In [1]: import numpy as np

In [2]: from numpy import linalg as LA

In [3]: np.set_printoptions(suppress=True, linewidth=100)

In [4]: out = np.array([[-2, -1, 0], [2, -2, -2], [0, -1, -1]])

In [5]: X = np.triu(out, 1)

In [6]: X
Out[6]: 
array([[ 0, -1,  0],
       [ 0,  0, -2],
       [ 0,  0,  0]])

In [7]: U, s, Vh = LA.svd(X)

In [8]: vecs = Vh[:(s > 1e-8).sum()]

In [9]: rng = np.random.default_rng(9123)

In [10]: x = X[2] + 4 * X[0] + rng.integers(2) * np.eye(3)[1]

In [11]: x
Out[11]: array([ 0., -3.,  0.])

In [12]: vecs.T @ vecs
Out[12]: 
array([[0., 0., 0.],
       [0., 1., 0.],
       [0., 0., 1.]])

In [13]: LA.matrix_rank(np.vstack([X, x]))
Out[13]: np.int64(2)

In [14]: np.diag(vecs.T @ vecs)
Out[14]: array([0., 1., 1.])

In [15]: np.round(LA.svd(X, compute_uv=False), 2)
Out[15]: array([2., 1., 0.])

In [16]: np.round(LA.norm(X, axis=0), 2)
Out[16]: array([0., 1., 2.])

In [17]: np.round(LA.pinv(X), 2)
Out[17]: 
array([[ 0. ,  0. ,  0. ],
       [-1. ,  0. ,  0. ],
       [ 0. , -0.5,  0. ]])

In [18]: Q, _ = LA.qr(np.array([[1.3, -2.1, -2.7, 1.0],
    ...:     [-0.3, 1.1, -0.1, 1.0],
    ...:     [-0.5, 0.2, 0.7, -0.7],
    ...:     [-0.4, -0.7, -0.3, -0.3]]))

In [19]: W0 = -3 * Q

In [20]: W0.round(2)
Out[20]: 
array([[ 2.64, -0.76,  0.92,  0.79],
       [-0.61,  1.38,  2.57,  0.37],
       [-1.01, -0.89, -0.15,  2.67],
       [-0.81, -2.39,  1.24, -1.04]])

In [21]: round(LA.eigvals(W0).sum().real, 2)
Out[21]: np.float64(2.83)

In [22]: np.round(LA.eigvals(W0), 2)
Out[22]: array([ 3.  +0.j  ,  1.41+2.65j,  1.41-2.65j, -3.  +0.j  ])

In [23]: np.round(LA.det(W0.T), 2)
Out[23]: np.float64(-81.0)

In [24]: round(float(np.einsum("ii->", W0)), 2)
Out[24]: 2.83

In [25]: round(float(LA.det(2 * W0)), 2), round(LA.det(W0), 2)
Out[25]: (-1296.0, np.float64(-81.0))

In [26]: Q, R = LA.qr(W0)

In [27]: np.round(Q @ R, 2)
Out[27]: 
array([[ 2.64, -0.76,  0.92,  0.79],
       [-0.61,  1.38,  2.57,  0.37],
       [-1.01, -0.89, -0.15,  2.67],
       [-0.81, -2.39,  1.24, -1.04]])

In [28]: np.round(Q.T @ Q, 2) + 0
Out[28]: 
array([[1., 0., 0., 0.],
       [0., 1., 0., 0.],
       [0., 0., 1., 0.],
       [0., 0., 0., 1.]])

In [29]: np.round(np.abs(np.diag(R)), 2)
Out[29]: array([3., 3., 3., 3.])

In [30]: np.allclose(R.T @ R, W0.T @ W0)
Out[30]: True

In [31]: R.round(2) + 0
Out[31]: 
array([[-3.,  0.,  0.,  0.],
       [ 0., -3.,  0.,  0.],
       [ 0.,  0., -3.,  0.],
       [ 0.,  0.,  0., -3.]])

In [32]: Q.shape, R.shape
Out[32]: ((4, 4), (4, 4))

In [33]: t = np.sort(rng.uniform(-2, 2, 25))

In [34]: F = np.c_[t, t ** 2, t ** 3] @ np.array([[0, -1, -1], [-1, 0, 1], [2, 2, 0]])

In [35]: F.round(2)
Out[35]: 
array([[-19.79, -13.83,   5.96],
       [-13.92,  -9.08,   4.84],
       [-10.71,  -6.56,   4.15],
       [ -6.57,  -3.45,   3.13],
       [ -2.66,  -0.79,   1.87],
       [ -1.95,  -0.38,   1.57],
       [ -1.74,  -0.26,   1.47],
       [ -0.48,   0.25,   0.73],
       [ -0.21,   0.26,   0.47],
       [ -0.15,   0.25,   0.4 ],
       [ -0.09,   0.21,   0.3 ],
       [ -0.07,   0.2 ,   0.27],
       [ -0.02,   0.12,   0.14],
       [ -0.04,  -0.24,  -0.21],
       [ -0.04,  -0.25,  -0.21],
       [ -0.01,  -0.26,  -0.25],
       [  0.07,  -0.17,  -0.24],
       [  0.09,  -0.15,  -0.24],
       [  0.45,   0.31,  -0.14],
       [  0.74,   0.67,  -0.07],
       [  1.95,   2.17,   0.22],
       [  1.96,   2.18,   0.23],
       [  7.52,   8.82,   1.29],
       [  7.66,   8.97,   1.31],
       [  8.95,  10.48,   1.53]])

In [36]: cov = np.cov(F, rowvar=False)

In [37]: np.round(np.corrcoef(F.T), 2)
Out[37]: 
array([[ 1.  ,  0.98, -0.77],
       [ 0.98,  1.  , -0.61],
       [-0.77, -0.61,  1.  ]])

In [38]: np.round(F.std(axis=0), 2)
Out[38]: array([6.09, 4.93, 1.66])

In [39]: np.argsort(-F.std(axis=0).round(6), kind="stable")
Out[39]: array([0, 1, 2])

In [40]: cov.round(2)
Out[40]: 
array([[38.66, 30.57, -8.09],
       [30.57, 25.34, -5.23],
       [-8.09, -5.23,  2.87]])

In [41]: idx = F[:, 2] > np.median(F[:, 2])

In [42]: u = F[idx].mean(axis=0) - F[~idx].mean(axis=0)

In [43]: np.argsort(-np.abs(u).round(6), kind="stable")
Out[43]: array([0, 2, 1])

In [44]: ((F - F.mean(axis=0)) @ u > 0).astype(int)
Out[44]: array([1, 1, 1, 1, 1, 1, 1, 0, 0, 0, 0, 0, 0, 0, 0, 0, 0, 0, 0, 0, 0, 0, 0, 0, 0])

In [45]: u.round(2)
Out[45]: array([-3.2 , -0.85,  2.34])

In [46]: np.round(F @ LA.pinv(F) @ F, 2)
Out[46]: 
array([[-19.79, -13.83,   5.96],
       [-13.92,  -9.08,   4.84],
       [-10.71,  -6.56,   4.15],
       [ -6.57,  -3.45,   3.13],
       [ -2.66,  -0.79,   1.87],
       [ -1.95,  -0.38,   1.57],
       [ -1.74,  -0.26,   1.47],
       [ -0.48,   0.25,   0.73],
       [ -0.21,   0.26,   0.47],
       [ -0.15,   0.25,   0.4 ],
       [ -0.09,   0.21,   0.3 ],
       [ -0.07,   0.2 ,   0.27],
       [ -0.02,   0.12,   0.14],
       [ -0.04,  -0.24,  -0.21],
       [ -0.04,  -0.25,  -0.21],
       [ -0.01,  -0.26,  -0.25],
       [  0.07,  -0.17,  -0.24],
       [  0.09,  -0.15,  -0.24],
       [  0.45,   0.31,  -0.14],
       [  0.74,   0.67,  -0.07],
       [  1.95,   2.17,   0.22],
       [  1.96,   2.18,   0.23],
       [  7.52,   8.82,   1.29],
       [  7.66,   8.97,   1.31],
       [  8.95,  10.48,   1.53]])

In [47]: np.allclose(F[:-1].T @ LA.lstsq(F[:-1].T, F[-1])[0], F[-1])
Out[47]: True

In [48]: round(float(np.trace(LA.pinv(F) @ F)), 2)
Out[48]: 2.0

In [49]: LA.lstsq(F[:-1].T, F[-1])[2]
Out[49]: np.int32(2)
